% python3 -q
>>> import numpy as np
>>> np.set_printoptions(precision=2, suppress=True, linewidth=160)
>>> K = np.loadtxt("a.csv", delimiter=",")
>>> K
array([[ 2.,  3.,  4.],
       [ 5.,  6.,  7.],
       [ 8.,  9., 10.]])
>>> rng = np.random.default_rng(67)
>>> z = rng.permutation(3)
>>> z
array([2, 1, 0])
>>> out = K[z][:, z]
>>> np.allclose(out, K)
False
>>> round(float(np.linalg.det(out)), 2), np.round(np.linalg.det(K[z]), 2)
(0.0, np.float64(0.0))
>>> out
array([[10.,  9.,  8.],
       [ 7.,  6.,  5.],
       [ 4.,  3.,  2.]])
>>> np.round(np.sort(np.abs(np.linalg.eigvals(out))), 2) + 0
array([ 0.  ,  0.95, 18.95])
>>> K[:, 3]
Traceback (most recent call last):
  File "<python-input-12>", line 1, in <module>
    K[:, 3]
    ~^^^^^^
IndexError: index 3 is out of bounds for axis 1 with size 3
>>> np.linalg.matrix_rank(K)
np.int64(2)
>>> K - K[0]
array([[0., 0., 0.],
       [3., 3., 3.],
       [6., 6., 6.]])
>>> K.sum(axis=0)
array([15., 18., 21.])
>>> K.mean(axis=0)
array([5., 6., 7.])
>>> K.shape
(3, 3)
>>> np.round(np.linalg.norm(K), 2)
np.float64(19.6)
>>> np.unravel_index(np.abs(K).argmax(), K.shape)
(np.int64(2), np.int64(2))
>>> np.abs(K).max()
np.float64(10.0)
>>> np.diff(K, axis=0)
array([[3., 3., 3.],
       [3., 3., 3.]])
>>> np.round(np.linalg.svd(K, compute_uv=False), 2) + 0
array([19.57,  0.92,  0.  ])
>>> np.count_nonzero(K)
np.int64(9)
>>> round(np.linalg.det(K), 2)
np.float64(0.0)
>>> np.trace(K)
np.float64(18.0)
>>> assert K == K.T
Traceback (most recent call last):
  File "<python-input-26>", line 1, in <module>
    assert K == K.T
           ^^^^^^^^
ValueError: The truth value of an array with more than one element is ambiguous. Use a.any() or a.all()
>>> np.allclose(K @ K.T, K.T @ K)
False
>>> m1 = np.load("data.npy")
>>> m1
array([[3, 0, 2],
       [0, 3, 0],
       [2, 0, 3]])
>>> ev, vecs = np.linalg.eigh(m1)
>>> np.linalg.eigvalsh(m1 + 4 * np.eye(3))
array([5., 7., 9.])
>>> E = np.load("arr.npy")
>>> E
array([[1, 2, 1],
       [0, 0, 0],
       [2, 3, 2],
       [0, 0, 0],
       [0, 0, 0],
       [0, 0, 0],
       [2, 1, 0],
       [0, 0, 0],
       [2, 3, 2],
       [0, 0, 0],
       [1, 2, 1],
       [2, 1, 0],
       [0, 0, 0],
       [2, 3, 2],
       [1, 2, 1],
       [0, 2, 2],
       [0, 0, 0],
       [0, 0, 0],
       [0, 0, 0],
       [3, 3, 1],
       [0, 2, 2],
       [3, 3, 1],
       [3, 5, 3],
       [0, 0, 0],
       [3, 3, 1],
       [0, 2, 2]])
>>> cov = K.T @ K
>>> np.trace(cov), (K ** 2).sum()
(np.float64(384.0), np.float64(384.0))
>>> np.round(np.linalg.svd(K, compute_uv=False) ** 2, 2) + 0
array([383.15,   0.85,   0.  ])
>>> np.allclose(cov, cov.T)
True
>>> arr = np.array([[5, -4, -5], [-4, 5, -4], [-5, -4, 5]])
>>> O = arr.astype(float).copy()
>>> for j in range(3):
...     O[:, j] -= O[:, :j] @ (O[:, :j].T @ O[:, j])
...     O[:, j] /= np.linalg.norm(O[:, j])
... 
>>> O
array([[ 0.62, -0.35, -0.71],
       [-0.49,  0.53, -0.69],
       [-0.62, -0.77, -0.16]])
>>> np.round(O.T @ O, 2) + 0
array([[1., 0., 0.],
       [0., 1., 0.],
       [0., 0., 1.]])
>>> np.round(O.T @ arr, 2) + 0
array([[ 8.12, -2.46, -4.19],
       [ 0.  ,  7.14, -4.25],
       [ 0.  ,  0.  ,  5.52]])
>>> np.linalg.svd(O, compute_uv=False)
array([1., 1., 1.])
>>> np.round(O.T @ O, 2) + 0
array([[1., 0., 0.],
       [0., 1., 0.],
       [0., 0., 1.]])
>>> np.round(O[:, 2] @ O[:, 1], 2)
np.float64(-0.0)
>>> np.round(O @ O.T, 2) + 0
array([[1., 0., 0.],
       [0., 1., 0.],
       [0., 0., 1.]])
>>> ev, vecs = np.linalg.eigh(arr)
>>> np.round(np.abs(vecs[:, -1]), 2) + 0
array([0.71, 0.  , 0.71])
>>> np.linalg.eigvalsh(arr @ arr)
array([ 13.58,  75.42, 100.  ])
>>> np.unique(ev.round(6) + 0, return_counts=True)[1]
array([1, 1, 1])
>>> np.round(vecs.T @ vecs, 2) + 0
array([[1., 0., 0.],
       [0., 1., 0.],
       [0., 0., 1.]])
>>> ev
array([-3.68,  8.68, 10.  ])
>>> np.linalg.eigvalsh(arr + 4 * np.eye(3))
array([ 0.32, 12.68, 14.  ])
>>> ev, vecs = np.linalg.eig(arr)
>>> np.sort(np.linalg.eigvals(arr.T))
array([-3.68,  8.68, 10.  ])
>>> np.sort(np.linalg.eigvals(np.linalg.inv(arr)))
array([-0.27,  0.1 ,  0.12])
>>> f = np.array([-2, 0, 8])
>>> out = arr + np.outer(f, np.eye(3)[0])
>>> out
array([[ 3., -4., -5.],
       [-4.,  5., -4.],
       [ 3., -4.,  5.]])
>>> np.linalg.matrix_rank(out - arr)
np.int64(1)
>>> round(np.linalg.det(out) / np.linalg.det(arr), 2), round(1 + np.linalg.solve(arr, f)[0], 2)
(np.float64(0.03), np.float64(0.03))
>>> np.linalg.matrix_rank(np.linalg.inv(out) - np.linalg.inv(arr), tol=1e-8)
np.int64(1)
